$ python3 -q
>>> import numpy as np
>>> import numpy.linalg as la
>>> np.set_printoptions(precision=2, suppress=True, linewidth=200)
>>> M = np.load("layer15.npy")
>>> print(M)
[[-10  -6  -4  -6  -1  -5  17   6   1   4   2  -7]
 [-10   0   4  -6  -7  -3  11   4  -9  -4   4   1]
 [  6   9  -1   9  12  -7  -6  13   8  -5 -13  -7]
 [-10 -12   4  -6 -19   1  -1  -8 -13  -4  16   9]
 [  2   7   3   3   3  -2  -3   5  -1  -5  -5   0]
 [ -2   7  -2   6  11 -13   5  21   7  -6 -13 -12]
 [ -6 -19  -6   0 -10  -4  -4  -3   2   2  11  -1]
 [ 15  12  -3   9  18   2  -9   3  13   3 -15  -5]
 [ -2  16   4   6  11 -13   5  24   1 -12 -16  -9]
 [ 11  19   3   3  15   5   0   2   4   1 -14  -1]
 [ -4 -14  -4  -6  -9   5   3 -12  -1   8  12   3]
 [  0  15   4   0   9  -3   9  11  -1  -4 -11  -4]
 [ -3  13   6   0   4  -5   7  12  -5  -8  -8  -2]]
>>> # rank 4
>>> left, sig, vt = la.svd(M)
>>> print(np.argmax(sig[:-1] / (sig[1:] + 1e-6)) + 1)
4
>>> A2 = left[:, :4] @ np.diag(sig[:4]) @ vt[:4]
>>> print(round(float(la.norm(M - A2, 2)), 2), np.round(sig[4], 2))
0.0 0.0
>>> print(round(float(la.norm(M, 2) / la.norm(M)), 2))
0.82
>>> print(np.argsort(-la.norm(M, axis=0).round(6), kind="stable")[:3])
[ 1 10  7]
>>> X = np.loadtxt("run7.csv", delimiter=",")
>>> print(X)
[[  1.  -4.  16. -64.]
 [  1.  -3.   9. -27.]
 [  1.  -2.   4.  -8.]
 [  1.  -1.   1.  -1.]
 [  1.   0.   0.   0.]
 [  1.   1.   1.   1.]]
>>> # column 3 dominates
>>> proj = X @ la.solve(X.T @ X, X.T)
>>> print(np.diag(proj))
[0.96 0.58 0.46 0.46 0.58 0.96]
>>> print(np.allclose(proj @ proj, proj))
True
>>> print(np.round(la.eigvalsh(proj), 2) + 0)
[0. 0. 1. 1. 1. 1.]
>>> left, sig, vt = la.svd(X)
>>> print(np.argmax(sig[:-1] / (sig[1:] + 1e-6)) + 1)
1
>>> A2 = left[:, :1] @ np.diag(sig[:1]) @ vt[:1]
>>> print(round(float(la.norm(X - A2, 2)), 2), round(sig[1], 2))
3.77 3.77
>>> print(la.matrix_rank(X, rtol=0.05))
2
>>> print(np.round(np.abs(X - A2).max(), 2))
1.72
>>> A2 = X / np.sqrt((X ** 2).mean(axis=1, keepdims=True))
>>> print(la.norm(A2, axis=1))
[2. 2. 2. 2. 2. 2.]
>>> print(la.matrix_rank(A2) == la.matrix_rank(X))
True
>>> print(A2[1])
[ 0.07 -0.21  0.63 -1.89]
>>> print(X - X.mean(axis=1, keepdims=True))
[[ 13.75   8.75  28.75 -51.25]
 [  6.     2.    14.   -22.  ]
 [  2.25  -0.75   5.25  -6.75]
 [  1.    -1.     1.    -1.  ]
 [  0.75  -0.25  -0.25  -0.25]
 [  0.     0.     0.     0.  ]]
>>> A2 = X / la.norm(X, axis=1, keepdims=True)
>>> C2 = A2 @ A2.T
>>> print(np.argwhere(np.triu(np.abs(C2) > 0.95, 1)))
[[0 1]
 [0 2]
 [1 2]]
>>> print((C2 - 2 * np.eye(6)).round(6).argmax(axis=1))
[1 0 1 2 3 4]
>>> print(la.norm(A2, axis=1))
[1. 1. 1. 1. 1. 1.]
>>> print(C2[0])
[ 1.    1.    0.96  0.64  0.02 -0.39]
>>> print(C2)
[[ 1.    1.    0.96  0.64  0.02 -0.39]
 [ 1.    1.    0.98  0.7   0.03 -0.35]
 [ 0.96  0.98  1.    0.81  0.11 -0.27]
 [ 0.64  0.7   0.81  1.    0.5   0.  ]
 [ 0.02  0.03  0.11  0.5   1.    0.5 ]
 [-0.39 -0.35 -0.27  0.    0.5   1.  ]]
>>> print((np.abs(C2) > 0.9).astype(int))
[[1 1 1 0 0 0]
 [1 1 1 0 0 0]
 [1 1 1 0 0 0]
 [0 0 0 1 0 0]
 [0 0 0 0 1 0]
 [0 0 0 0 0 1]]
>>> left, sig, vt = la.svd(C2)
>>> V = vt[:(sig > 1e-8).sum()]
>>> rng = np.random.default_rng(834604)
>>> x = C2[0] + 3 * C2[2] + rng.integers(2) * np.eye(6)[2]
>>> print(x)
[ 3.88  3.94  3.96  3.08  0.34 -1.2 ]
>>> print(round(la.norm(x - V.T @ V @ x), 2))
0.0
>>> print(np.allclose(V.T @ V @ x, x))
True
>>> K = np.loadtxt("sample4.csv", delimiter=",")
>>> print(K)
[[ 2.41 -4.41 -1.08 -2.49 -1.06  1.44 -1.55]
 [ 1.7   0.51 -2.91  3.1   3.09  4.86 -1.19]
 [-0.93 -1.31  1.27 -2.34 -0.95 -0.03 -0.34]
 [-0.61  0.5   1.6   0.14 -1.12 -0.11  0.62]
 [ 1.43  0.68 -3.11  1.31  1.73 -2.42 -0.01]
 [ 2.87 -1.77 -0.77  0.72 -1.53 -0.31  0.07]
 [-0.55  1.3   0.01  0.93  0.59 -0.12  0.34]
 [-0.7   2.42 -2.41  1.39  2.93 -1.77  0.08]
 [ 0.46  0.34  0.54  1.08 -0.62  0.58  0.4 ]
 [ 1.4   1.07  2.82  3.53 -3.    1.97  1.65]]
>>> # rank 4
>>> print(np.abs(np.diag(la.qr(M)[1])) > 1e-9)
[ True  True  True  True False False False False False False False False]
>>> th = np.radians(45)
>>> R = np.eye(12)
>>> R[8, 8] = R[7, 7] = np.cos(th)
>>> R[8, 7], R[7, 8] = -np.sin(th), np.sin(th)
>>> print(R)
[[ 1.    0.    0.    0.    0.    0.    0.    0.    0.    0.    0.    0.  ]
 [ 0.    1.    0.    0.    0.    0.    0.    0.    0.    0.    0.    0.  ]
 [ 0.    0.    1.    0.    0.    0.    0.    0.    0.    0.    0.    0.  ]
 [ 0.    0.    0.    1.    0.    0.    0.    0.    0.    0.    0.    0.  ]
 [ 0.    0.    0.    0.    1.    0.    0.    0.    0.    0.    0.    0.  ]
 [ 0.    0.    0.    0.    0.    1.    0.    0.    0.    0.    0.    0.  ]
 [ 0.    0.    0.    0.    0.    0.    1.    0.    0.    0.    0.    0.  ]
 [ 0.    0.    0.    0.    0.    0.    0.    0.71  0.71  0.    0.    0.  ]
 [ 0.    0.    0.    0.    0.    0.    0.   -0.71  0.71  0.    0.    0.  ]
 [ 0.    0.    0.    0.    0.    0.    0.    0.    0.    1.    0.    0.  ]
 [ 0.    0.    0.    0.    0.    0.    0.    0.    0.    0.    1.    0.  ]
 [ 0.    0.    0.    0.    0.    0.    0.    0.    0.    0.    0.    1.  ]]
>>> A2 = M @ R.T
>>> print(round(float(la.det(R)), 2), np.round(np.trace(R), 2))
1.0 11.41
>>> print(np.round(la.svd(M, compute_uv=False), 2) + 0, np.round(la.svd(A2, compute_uv=False), 2) + 0)
[87.4  47.01 30.51 23.46  0.    0.    0.    0.    0.    0.    0.    0.  ] [87.4  47.01 30.51 23.46  0.    0.    0.    0.    0.    0.    0.    0.  ]
